$ python -q
>>> import numpy as np
>>> np.set_printoptions(precision=1, suppress=True, linewidth=200, legacy="1.25")
>>> tidy = lambda a: np.round(a, 1) + 0
>>> E = np.array([[0, -2, 2, -2], [0, 0, 1, -4], [0, 0, 0, 0], [0, 0, 0, 0]])
>>> U, sv, Vt = np.linalg.svd(E)
>>> tidy(sv)
array([5., 2., 0., 0.])
>>> M2 = U[:, :2] @ np.diag(sv[:2]) @ Vt[:2]
>>> tidy(np.linalg.norm(E - M2, 2)), sv[2]
(0.0, 0.0)
>>> tidy(M2)
array([[ 0., -2.,  2., -2.],
       [ 0.,  0.,  1., -4.],
       [ 0.,  0.,  0.,  0.],
       [ 0.,  0.,  0.,  0.]])
>>> np.einsum("ij,ji->", E, E)
0
>>> np.poly(E)
array([1., 0., 0., 0., 0.])
>>> X = np.array([[25, 0, 2, 3], [3, 42, 2, 3], [1, 0, 36, 1], [1, 0, 0, 31]])
>>> X
array([[25,  0,  2,  3],
       [ 3, 42,  2,  3],
       [ 1,  0, 36,  1],
       [ 1,  0,  0, 31]])
>>> tidy(np.linalg.eigvals(X))
array([42. , 24.4, 36.2, 31.4])
>>> np.einsum("ii->", X)
134
>>> np.kron(np.eye(2, dtype=int), X)
array([[25,  0,  2,  3,  0,  0,  0,  0],
       [ 3, 42,  2,  3,  0,  0,  0,  0],
       [ 1,  0, 36,  1,  0,  0,  0,  0],
       [ 1,  0,  0, 31,  0,  0,  0,  0],
       [ 0,  0,  0,  0, 25,  0,  2,  3],
       [ 0,  0,  0,  0,  3, 42,  2,  3],
       [ 0,  0,  0,  0,  1,  0, 36,  1],
       [ 0,  0,  0,  0,  1,  0,  0, 31]])
>>> ang = np.radians(18)
>>> r_ = np.eye(4)
>>> r_[2, 2] = r_[1, 1] = np.cos(ang)
>>> r_[2, 1], r_[1, 2] = -np.sin(ang), np.sin(ang)
>>> tidy(r_)
array([[ 1. ,  0. ,  0. ,  0. ],
       [ 0. ,  1. ,  0.3,  0. ],
       [ 0. , -0.3,  1. ,  0. ],
       [ 0. ,  0. ,  0. ,  1. ]])
>>> M2 = X @ r_.T
>>> tidy(M2)
array([[ 25. ,   0.6,   1.9,   3. ],
       [  3. ,  40.6, -11.1,   3. ],
       [  1. ,  11.1,  34.2,   1. ],
       [  1. ,   0. ,   0. ,  31. ]])
>>> tidy(np.abs(M2 - X).max(axis=0))
array([ 0. , 11.1, 13.1,  0. ])
>>> tidy(np.linalg.svd(X, compute_uv=False)), tidy(np.linalg.svd(M2, compute_uv=False))
(array([42.7, 36. , 31.2, 24.2]), array([42.7, 36. , 31.2, 24.2]))
>>> tidy(np.linalg.det(r_)), tidy(np.trace(r_))
(1.0, 3.9)
>>> np.allclose(X @ X.T, M2 @ M2.T)
True
>>> np.allclose(np.linalg.norm(X, axis=1), np.linalg.norm(M2, axis=1))
True
